$ ipython --no-banner

In [1]: import numpy as np

In [2]: import numpy.linalg as la

In [3]: np.set_printoptions(suppress=True, linewidth=140)

In [4]: tidy = lambda a: np.round(a, 2) + 0

In [5]: F = np.load("x.npy")

In [6]: F
Out[6]: 
array([[ 0,  0,  0,  0,  0,  0],
       [-3,  3,  0,  0,  0,  0],
       [ 0,  3,  2,  0,  0,  0],
       [ 3,  3,  2, -3,  0,  0],
       [-1,  3,  2,  0, -2,  0],
       [ 3, -1, -2,  3,  1, -2]])

In [7]: # rank 5

In [8]: blk = np.stack([F, -3 * F, F[::-1]])

In [9]: tidy(la.det(blk))
Out[9]: array([0., 0., 0.])

In [10]: blk.sum(axis=0)
Out[10]: 
array([[ 3, -1, -2,  3,  1, -2],
       [ 5, -3,  2,  0, -2,  0],
       [ 3, -3, -2, -3,  0,  0],
       [-6, -3, -2,  6,  0,  0],
       [-1, -3, -4,  0,  4,  0],
       [-6,  2,  4, -6, -2,  4]])

In [11]: la.matrix_rank(blk)
Out[11]: array([5, 5, 5])

In [12]: tidy(la.norm(blk, axis=(1, 2)))
Out[12]: array([10.39, 31.18, 10.39])

In [13]: ang = np.radians(45)

In [14]: Rm = np.eye(6)

In [15]: Rm[4, 4] = Rm[3, 3] = np.cos(ang)

In [16]: Rm[4, 3], Rm[3, 4] = -np.sin(ang), np.sin(ang)

In [17]: tidy(Rm)
Out[17]: 
array([[ 1.  ,  0.  ,  0.  ,  0.  ,  0.  ,  0.  ],
       [ 0.  ,  1.  ,  0.  ,  0.  ,  0.  ,  0.  ],
       [ 0.  ,  0.  ,  1.  ,  0.  ,  0.  ,  0.  ],
       [ 0.  ,  0.  ,  0.  ,  0.71,  0.71,  0.  ],
       [ 0.  ,  0.  ,  0.  , -0.71,  0.71,  0.  ],
       [ 0.  ,  0.  ,  0.  ,  0.  ,  0.  ,  1.  ]])

In [18]: other = F @ Rm.T

In [19]: tidy(other)
Out[19]: 
array([[ 0.  ,  0.  ,  0.  ,  0.  ,  0.  ,  0.  ],
       [-3.  ,  3.  ,  0.  ,  0.  ,  0.  ,  0.  ],
       [ 0.  ,  3.  ,  2.  ,  0.  ,  0.  ,  0.  ],
       [ 3.  ,  3.  ,  2.  , -2.12,  2.12,  0.  ],
       [-1.  ,  3.  ,  2.  , -1.41, -1.41,  0.  ],
       [ 3.  , -1.  , -2.  ,  2.83, -1.41, -2.  ]])

In [20]: [round(float(x), 2) for x in la.svd(F, compute_uv=False)[:3]]
Out[20]: [7.76, 5.33, 3.78]

In [21]: la.matrix_rank(F, rtol=0.1)
Out[21]: np.int64(5)

In [22]: la.cond(F) > 100
Out[22]: np.True_

In [23]: rng = np.random.default_rng(507616)

In [24]: idx = rng.permutation(6)

In [25]: idx
Out[25]: array([5, 0, 4, 3, 2, 1])

In [26]: other = F[idx][:, idx]

In [27]: np.allclose(other, F)
Out[27]: False

In [28]: Uu, s, Vt = la.svd(F)

In [29]: vecs = Vt[:(s > 1e-8).sum()]

In [30]: x = F[0] + 4 * F[3] + rng.integers(2) * np.eye(6)[3]

In [31]: x
Out[31]: array([ 12.,  12.,   8., -12.,   0.,   0.])

In [32]: la.matrix_rank(np.vstack([F, x]))
Out[32]: np.int64(5)

In [33]: tidy(la.norm(x - vecs.T @ vecs @ x))
Out[33]: np.float64(0.0)

In [34]: tidy(np.diag(vecs.T @ vecs))
Out[34]: array([0.95, 0.95, 0.88, 0.95, 0.99, 0.28])
